% ipython --no-banner

In [1]: import numpy as np

In [2]: import numpy.linalg as la

In [3]: np.set_printoptions(precision=3, suppress=True, linewidth=120, sign=" ")

In [4]: m1 = np.load("dump.npy")

In [5]: print(m1)
[[  1  -4  16 -64]
 [  1  -3   9 -27]
 [  1  -2   4  -8]
 [  1  -1   1  -1]
 [  1   0   0   0]
 [  1   1   1   1]]

In [6]: def softmax(z):
   ...:     e = np.exp(z - z.max(axis=-1, keepdims=True))
   ...:     return e / e.sum(axis=-1, keepdims=True)
   ...: 

In [7]: print(np.round(softmax(10 * m1[4]), 3) + 0)
[ 1.  0.  0.  0.]

In [8]: print(softmax(m1[4] + 4))
[ 0.475  0.175  0.175  0.175]

In [9]: S = m1 @ m1.T / np.sqrt(4)

In [10]: print(softmax(S).round(6).argmax(axis=1))
[ 0  0  0  0  0  5]

In [11]: vec = np.array([2, 2, 2, 3])

In [12]: y = m1 @ vec

In [13]: b, lr = np.zeros(4), 1 / la.norm(m1, 2) ** 2

In [14]: for i in range(60):
    ...:     b -= lr * m1.T @ (m1 @ b - y)
    ...:     if i % 10 == 0: print(i, round(la.norm(m1 @ b - y), 3))
    ...: 
0 9.757
10 9.56
20 9.369
30 9.183
40 9.003
50 8.829

In [15]: print(b)
[ 0.134  0.116 -0.367  2.469]

In [16]: print(round(la.cond(m1), 3))
67.511

In [17]: f = np.array([3, -1, -3, -5]) + 0.5

In [18]: E = np.eye(4) - 2 * np.outer(f, f) / (f @ f)

In [19]: print(E)
[[ 0.372  0.09   0.449  0.808]
 [ 0.09   0.987 -0.064 -0.115]
 [ 0.449 -0.064  0.679 -0.577]
 [ 0.808 -0.115 -0.577 -0.038]]

In [20]: hat = np.triu(np.array([[-1, -6, 8, -5], [-8, -3, -6, 3], [0, -9, 6, 6], [-9, -4, -3, -6]]), 1) + np.eye(4)

In [21]: M2 = hat @ E @ la.inv(hat)

In [22]: print(round(float(np.trace(M2)), 3), round(float(np.trace(E)), 3))
2.0 2.0

In [23]: print(la.matrix_rank(M2))
4

In [24]: print(np.round(la.det(M2), 3))
-1.0
